$ python -q
>>> import numpy as np
>>> np.set_printoptions(precision=3, suppress=True, linewidth=160)
>>> rng = np.random.default_rng(32)
>>> m1 = rng.normal(size=(25, 3)) + 10 * np.array([1, 2, 0])
>>> m1
array([[10.909, 20.751, -0.026],
       [10.653, 19.349, -1.829],
       [11.679, 20.477, -2.066],
       [ 8.941, 19.38 ,  0.342],
       [11.327, 20.308, -0.433],
       [10.467, 19.778,  0.183],
       [ 9.334, 18.793,  1.283],
       [ 9.68 , 20.118, -0.601],
       [ 9.455, 19.646,  0.658],
       [11.219, 20.543, -0.554],
       [12.796, 20.839,  0.943],
       [ 9.453, 19.757,  0.609],
       [ 8.261, 19.225,  0.4  ],
       [12.422, 20.424, -1.037],
       [ 8.782, 20.979, -0.812],
       [ 9.655, 21.964,  0.06 ],
       [ 9.643, 19.217,  1.323],
       [11.319, 19.325, -1.415],
       [ 9.879, 21.376,  0.456],
       [ 8.786, 20.335,  0.768],
       [ 9.969, 20.166,  0.001],
       [ 9.496, 19.337, -1.369],
       [ 8.803, 18.262,  0.436],
       [10.477, 20.05 ,  0.424],
       [10.043, 19.221,  0.169]])
>>> d = np.linalg.norm(m1[:, None] - m1[None], axis=-1)
>>> np.unravel_index(d.round(6).argmax(), d.shape)
(np.int64(10), np.int64(12))
>>> d.mean(axis=1).argmax()
np.int64(10)
>>> d.shape
(25, 25)
>>> np.flatnonzero(d[24] < d.mean() / 2)
array([ 5,  8, 11, 20, 23, 24])
>>> Xc = m1 - m1.mean(axis=0)
>>> vecs = np.linalg.svd(Xc)[2][:1]
>>> A2 = Xc - Xc @ vecs.T @ vecs
>>> round(np.linalg.norm(A2) / np.linalg.norm(Xc), 3)
np.float64(0.647)
>>> np.cov(Xc @ vecs.T, rowvar=False)
array(1.71)
>>> np.diag(vecs.T @ vecs)
array([0.705, 0.102, 0.192])
>>> Xc = m1 - m1.mean(axis=0)
>>> U, s, Vt = np.linalg.svd(Xc, full_matrices=False)
>>> round((s ** 2).sum() ** 2 / (s ** 4).sum(), 3)
np.float64(2.342)
>>> np.abs(U[:, 0]).argmax()
np.int64(13)
>>> np.searchsorted(np.cumsum(s ** 2) / (s ** 2).sum(), 0.9) + 1
np.int64(3)
>>> np.abs(Vt[0]).argmax()
np.int64(0)
>>> np.abs(Vt[-1])
array([0.513, 0.733, 0.448])
